% python3 -q
>>> import numpy as np
>>> np.set_printoptions(precision=2, suppress=True, linewidth=200)
>>> F = np.loadtxt("dump.csv", delimiter=",")
>>> F
array([[ 0.  , -0.89, -0.45],
       [ 0.  , -0.45,  0.89],
       [-1.  ,  0.  ,  0.  ]])
>>> def softmax(z):
...     e = np.exp(z - z.max(axis=-1, keepdims=True))
...     return e / e.sum(axis=-1, keepdims=True)
... 
>>> softmax(F).sum(axis=1)
array([1., 1., 1.])
>>> S = F @ F.T / np.sqrt(3)
>>> softmax(S + np.triu(np.full(S.shape, -np.inf), 1))
array([[1.  , 0.  , 0.  ],
       [0.36, 0.64, 0.  ],
       [0.26, 0.26, 0.47]])
>>> softmax(S).round(6).argmax(axis=1)
array([0, 1, 2])
>>> Q, r_ = np.linalg.qr(F)
>>> Q @ r_
array([[ 0.  , -0.89, -0.45],
       [ 0.  , -0.45,  0.89],
       [-1.  ,  0.  ,  0.  ]])
>>> abs(r_[0, 0]), round(float(np.linalg.norm(F[:, 0])), 2)
(np.float64(1.0), 1.0)
>>> Q
array([[ 0.  , -0.89,  0.45],
       [-0.  , -0.45, -0.89],
       [ 1.  ,  0.  ,  0.  ]])
>>> print(np.trace(Q @ Q.T))
3.0
>>> rng = np.random.default_rng(9473)
>>> idx = rng.permutation(3)
>>> M2 = F[:, idx] * rng.choice([-1, 1], 3)
>>> M2
array([[ 0.  ,  0.45, -0.89],
       [ 0.  , -0.89, -0.45],
       [-1.  , -0.  ,  0.  ]])
>>> Uu, _, Vh = np.linalg.svd(F.T @ M2)
>>> np.round(np.linalg.lstsq(F, M2)[0], 2) + 0
array([[ 1.,  0.,  0.],
       [ 0.,  0.,  1.],
       [ 0., -1.,  0.]])
>>> print(idx)
[0 2 1]
>>> np.linalg.norm(M2, axis=0)
array([1., 1., 1.])
>>> X = np.load("data.npy")
>>> X
array([[-2, -2,  3],
       [-2, -2, -2],
       [ 3, -2, -2]])
>>> M2 = X / np.linalg.norm(X, axis=1, keepdims=True)
>>> cov = M2 @ M2.T
>>> print(round(float(np.degrees(np.arccos(np.clip(cov[0, 1], -1, 1)))), 2))
81.95
>>> (cov - 2 * np.eye(3)).round(6).argmax(axis=1)
array([1, 0, 1])
>>> np.linalg.norm(M2, axis=1)
array([1., 1., 1.])
>>> np.argwhere(np.triu(np.abs(cov) > 0.95, 1))
array([], shape=(0, 2), dtype=int64)
>>> (np.abs(cov) > 0.9).astype(int)
array([[1, 0, 0],
       [0, 1, 0],
       [0, 0, 1]])
